>>> import numpy as np
>>> np.set_printoptions(suppress=True, linewidth=160)
>>> def tidy(a):
...     return np.round(a, 3) + 0
... 
>>> X = np.load("w.npy")
>>> X
array([[-0.6,  1.6, -1. ],
       [ 0.3,  0.1, -1. ],
       [ 0.7,  1.2, -3.5],
       [-1. ,  0.1, -1. ],
       [ 0. , -1.4, -7.5],
       [-0.4,  0.3,  0. ],
       [-1.7,  0. ,  2.5],
       [ 1. ,  0.9,  2.5]])
>>> # column 2 is much longer than the rest
>>> other = np.c_[X[:, :1] @ np.array([[9]]), np.array([-1, -1, -2, 1, 1, 2, -1, 0])]
>>> tidy(other)
array([[ -5.4,  -1. ],
       [  2.7,  -1. ],
       [  6.3,  -2. ],
       [ -9. ,   1. ],
       [  0. ,   1. ],
       [ -3.6,   2. ],
       [-15.3,  -1. ],
       [  9. ,   0. ]])
>>> np.linalg.matrix_rank(np.c_[X, other])
np.int64(4)
>>> tidy(np.linalg.lstsq(X, other[:, 0])[0])
array([9., 0., 0.])
>>> tidy(np.linalg.norm(other - X @ np.linalg.lstsq(X, other)[0], axis=0))
array([0.   , 3.079])
>>> m1 = np.array([[-0.8, 0.5, -0.8],
...     [-0.2, -1.0, -1.5],
...     [0.5, -0.6, -1.5],
...     [-0.8, 1.7, -0.4],
...     [-1.4, 1.3, 0.5],
...     [0.1, 0.4, -1.0]])
>>> m1[:, 2] *= 10
>>> m1
array([[ -0.8,   0.5,  -8. ],
       [ -0.2,  -1. , -15. ],
       [  0.5,  -0.6, -15. ],
       [ -0.8,   1.7,  -4. ],
       [ -1.4,   1.3,   5. ],
       [  0.1,   0.4, -10. ]])
>>> other = m1 / np.sqrt((m1 ** 2).mean(axis=1, keepdims=True))
>>> np.linalg.matrix_rank(other) == np.linalg.matrix_rank(m1)
np.True_
